>>> import numpy as np
>>> import numpy.linalg as la
>>> np.set_printoptions(precision=1, suppress=True, linewidth=200)
>>> rnd = lambda a: np.round(a, 1) + 0
>>> E = np.load("a.npy")
>>> E
array([[ 2, -2, -2,  0],
       [ 2, -2, -2,  1],
       [ 0,  2, -1,  1],
       [ 1,  2,  0,  1]])
>>> u = np.array([-2, 3, 3, 1])
>>> out = E + np.outer(u, np.eye(4)[0])
>>> out
array([[ 0., -2., -2.,  0.],
       [ 5., -2., -2.,  1.],
       [ 3.,  2., -1.,  1.],
       [ 2.,  2.,  0.,  1.]])
>>> rnd(la.det(out) / la.det(E)), rnd(1 + la.solve(E, u)[0])
(np.float64(-1.0), np.float64(-1.0))
>>> la.matrix_rank(out - E)
np.int64(1)
>>> la.matrix_rank(la.inv(out) - la.inv(E), tol=1e-8)
np.int64(1)
>>> C2 = E.T @ E
>>> np.diag(C2)
array([ 9, 16,  9,  3])
>>> rnd(la.eigvalsh(C2)[::-1])
array([25.1, 10.5,  1. ,  0.4])
>>> print((E @ E.T).shape)
(4, 4)
>>> np.trace(C2), (E ** 2).sum()
(np.int64(37), np.int64(37))
>>> print(la.matrix_rank(C2))
4
>>> rnd(la.svd(E, compute_uv=False) ** 2)
array([25.1, 10.5,  1. ,  0.4])
>>> out = np.array([[1, 3], [2, 0], [1, 3], [0, 2]])
>>> out.T @ E.T
array([[-4, -4,  3,  5],
       [ 0,  2, -1,  5]])
>>> np.einsum("ij,ij->i", E, E)
array([12, 13,  6,  6])
>>> la.matrix_rank(E @ out)
np.int64(2)
>>> la.matrix_rank(np.vstack([E, out.T]))
np.int64(4)
>>> np.einsum("ij->j", E)
array([ 5,  0, -5,  3])
>>> print(np.einsum("ik,kj->ji", E, out))
[[-4 -4  3  5]
 [ 0  2 -1  5]]
>>> ang = np.radians(36)
>>> Rm = np.eye(4)
>>> Rm[0, 0] = Rm[2, 2] = np.cos(ang)
>>> Rm[0, 2], Rm[2, 0] = -np.sin(ang), np.sin(ang)
>>> rnd(Rm)
array([[ 0.8,  0. , -0.6,  0. ],
       [ 0. ,  1. ,  0. ,  0. ],
       [ 0.6,  0. ,  0.8,  0. ],
       [ 0. ,  0. ,  0. ,  1. ]])
>>> out = E @ Rm.T
>>> print(rnd(out))
[[ 2.8 -2.  -0.4  0. ]
 [ 2.8 -2.  -0.4  1. ]
 [ 0.6  2.  -0.8  1. ]
 [ 0.8  2.   0.6  1. ]]
>>> print(rnd(la.det(Rm)), rnd(np.trace(Rm)))
1.0 3.6
>>> np.allclose(E @ E.T, out @ out.T)
True
>>> K = np.array([[2, 1, -2, 1, -1, 0, 1],
...     [0, -2, -1, -2, 2, 0, 1],
...     [-1, 0, 0, 2, 2, 2, -1],
...     [-2, -1, 0, 1, 2, -1, -1],
...     [2, 2, 0, -2, 1, 0, 2],
...     [-1, 0, 2, 1, -2, -1, -2],
...     [2, -2, -2, -1, -1, -1, -1]])
>>> K
array([[ 2,  1, -2,  1, -1,  0,  1],
       [ 0, -2, -1, -2,  2,  0,  1],
       [-1,  0,  0,  2,  2,  2, -1],
       [-2, -1,  0,  1,  2, -1, -1],
       [ 2,  2,  0, -2,  1,  0,  2],
       [-1,  0,  2,  1, -2, -1, -2],
       [ 2, -2, -2, -1, -1, -1, -1]])
>>> u, v = K[1], K[5]
>>> u @ v
np.int64(-10)
>>> pr = (u @ v) / (u @ u) * u
>>> la.matrix_rank(np.outer(u, v))
np.int64(1)
>>> print(rnd(pr))
[ 0.   1.4  0.7  1.4 -1.4  0.  -0.7]
>>> print(rnd(v - pr))
[-1.  -1.4  1.3 -0.4 -0.6 -1.  -1.3]
>>> out = K[0, 0] * K[1:] - np.outer(K[1:, 0], K[0])
>>> out
array([[ 0, -4, -2, -4,  4,  0,  2],
       [ 0,  1, -2,  5,  3,  4, -1],
       [ 0,  0, -4,  4,  2, -2,  0],
       [ 0,  2,  4, -6,  4,  0,  2],
       [ 0,  1,  2,  3, -5, -2, -3],
       [ 0, -6,  0, -4,  0, -2, -4]])
>>> print(la.matrix_rank(out), la.matrix_rank(K))
6 7
>>> np.flatnonzero(~out.round(6).any(axis=1))
array([], dtype=int64)
